% ipython --no-banner

In [1]: import numpy as np

In [2]: import numpy.linalg as la

In [3]: np.set_printoptions(precision=1, suppress=True, linewidth=160, sign=" ")

In [4]: def tidy(a):
   ...:     return np.round(a, 1) + 0
   ...: 

In [5]: F = np.load("layer11.npy")

In [6]: F
Out[6]: 
array([[  4,   4,   4],
       [  4,   8,   8],
       [  4,   8,  12]])

In [7]: # equal to its transpose

In [8]: L = la.cholesky(F)

In [9]: la.eigvalsh(F).min() > 0
Out[9]: np.True_

In [10]: x = np.ones(3)

In [11]: for _ in range(5):
    ...:     x = F @ x
    ...:     x /= la.norm(x)
    ...:     print(round(x @ F @ x, 1))
    ...: 
20.2
20.2
20.2
20.2
20.2

In [12]: tidy(la.eigvalsh(F)[-1])
Out[12]: np.float64(20.2)

In [13]: tidy(x)
Out[13]: array([ 0.3,  0.6,  0.7])

In [14]: q, r_ = la.qr(F)

In [15]: tidy(r_)
Out[15]: 
array([[ -6.9, -11.5, -13.9],
       [  0. ,  -3.3,  -4.9],
       [  0. ,   0. ,   2.8]])

In [16]: W0 = np.load("sample19.npy")

In [17]: W0
Out[17]: 
array([[ 3.,  1.],
       [ 0.,  3.]])

In [18]: # triangular, det is the product of the diagonal

In [19]: rng = np.random.default_rng(83743)

In [20]: other = W0 + rng.integers(-2, 3, (2, 1)) @ rng.integers(-2, 3, (1, 2))

In [21]: other
Out[21]: 
array([[ 1., -1.],
       [ 2.,  5.]])

In [22]: la.matrix_rank(other - W0, tol=1e-8)
Out[22]: np.int64(1)

In [23]: tidy(la.svd(other - W0, compute_uv=False))
Out[23]: array([ 4.,  0.])

In [24]: np.abs(other - W0).sum(axis=1)
Out[24]: array([ 4.,  4.])

In [25]: tidy(np.sort(la.eigvals(W0)))
Out[25]: array([ 3.,  3.])

In [26]: [int(la.matrix_rank(la.matrix_power(W0, p))) for p in range(1, 3)]
Out[26]: [2, 2]

In [27]: tidy(la.matrix_power(W0 - np.diag(np.diag(W0)), 2))
Out[27]: 
array([[ 0.,  0.],
       [ 0.,  0.]])

In [28]: x = np.array([-5, 3])

In [29]: target = W0 @ x

In [30]: b, lr = np.zeros(2), 1 / la.norm(W0, 2) ** 2

In [31]: for i in range(300):
    ...:     b -= lr * W0.T @ (W0 @ b - target)
    ...:     if i % 50 == 0: print(i, round(la.norm(W0 @ b - target), 1))
    ...: 
0 7.1
50 0.0
100 0.0
150 0.0
200 0.0
250 0.0

In [32]: b
Out[32]: array([-5.,  3.])

In [33]: tidy(la.cond(W0))
Out[33]: np.float64(1.4)
